In [1]: import numpy as np

In [2]: np.set_printoptions(precision=2, suppress=True, linewidth=200)

In [3]: def tidy(a):
   ...:     return np.round(a, 2) + 0
   ...: 

In [4]: F = np.load("x.npy")

In [5]: F
Out[5]: 
array([[ 5,  4,  8,  7,  4,  5,  9,  0,  5],
       [ 9, 12, 14,  9, 11,  8, 15,  2,  8],
       [12, 14, 23, 15, 13, 11, 22,  8, 11],
       [12, 23, 32, 20, 16, 15, 24,  9, 17],
       [13, 27, 41, 27, 17, 17, 27, 17, 19],
       [19, 32, 43, 32, 22, 20, 35, 23, 19],
       [27, 41, 46, 39, 30, 22, 35, 29, 28],
       [30, 42, 52, 40, 34, 31, 43, 37, 30],
       [34, 42, 59, 42, 36, 37, 50, 44, 35],
       [41, 49, 63, 44, 39, 38, 52, 50, 37],
       [42, 57, 64, 45, 39, 41, 59, 58, 39],
       [43, 63, 73, 47, 45, 45, 61, 64, 45]])

In [6]: other = F / np.linalg.norm(F, axis=1)
---------------------------------------------------------------------------
ValueError                                Traceback (most recent call last)
Cell In[6], line 1
----> 1 other = F / np.linalg.norm(F, axis=1)

ValueError: operands could not be broadcast together with shapes (12,9) (12,) 

In [7]: other = F / np.linalg.norm(F, axis=1, keepdims=True)

In [8]: gram = other @ other.T

In [9]: np.argwhere(np.triu(np.abs(gram) > 0.95, 1))
Out[9]: 
array([[ 0,  1],
       [ 0,  2],
       [ 0,  3],
       [ 1,  2],
       [ 1,  3],
       [ 1,  4],
       [ 1,  5],
       [ 1,  6],
       [ 1,  7],
       [ 1,  8],
       [ 2,  3],
       [ 2,  4],
       [ 2,  5],
       [ 2,  6],
       [ 2,  7],
       [ 2,  8],
       [ 2,  9],
       [ 2, 10],
       [ 2, 11],
       [ 3,  4],
       [ 3,  5],
       [ 3,  6],
       [ 3,  7],
       [ 3,  8],
       [ 3,  9],
       [ 3, 10],
       [ 3, 11],
       [ 4,  5],
       [ 4,  6],
       [ 4,  7],
       [ 4,  8],
       [ 4,  9],
       [ 4, 10],
       [ 4, 11],
       [ 5,  6],
       [ 5,  7],
       [ 5,  8],
       [ 5,  9],
       [ 5, 10],
       [ 5, 11],
       [ 6,  7],
       [ 6,  8],
       [ 6,  9],
       [ 6, 10],
       [ 6, 11],
       [ 7,  8],
       [ 7,  9],
       [ 7, 10],
       [ 7, 11],
       [ 8,  9],
       [ 8, 10],
       [ 8, 11],
       [ 9, 10],
       [ 9, 11],
       [10, 11]])

In [10]: tidy(np.degrees(np.arccos(np.clip(gram[8, 2], -1, 1))))
Out[10]: np.float64(11.83)

In [11]: (np.abs(gram) > 0.9).astype(int)
Out[11]: 
array([[1, 1, 1, 1, 1, 1, 1, 1, 1, 1, 0, 0],
       [1, 1, 1, 1, 1, 1, 1, 1, 1, 1, 1, 1],
       [1, 1, 1, 1, 1, 1, 1, 1, 1, 1, 1, 1],
       [1, 1, 1, 1, 1, 1, 1, 1, 1, 1, 1, 1],
       [1, 1, 1, 1, 1, 1, 1, 1, 1, 1, 1, 1],
       [1, 1, 1, 1, 1, 1, 1, 1, 1, 1, 1, 1],
       [1, 1, 1, 1, 1, 1, 1, 1, 1, 1, 1, 1],
       [1, 1, 1, 1, 1, 1, 1, 1, 1, 1, 1, 1],
       [1, 1, 1, 1, 1, 1, 1, 1, 1, 1, 1, 1],
       [1, 1, 1, 1, 1, 1, 1, 1, 1, 1, 1, 1],
       [0, 1, 1, 1, 1, 1, 1, 1, 1, 1, 1, 1],
       [0, 1, 1, 1, 1, 1, 1, 1, 1, 1, 1, 1]])

In [12]: (gram - 2 * np.eye(12)).round(6).argmax(axis=1)
Out[12]: array([ 2,  2,  3,  4,  5,  4,  7,  8,  9,  8, 11, 10])
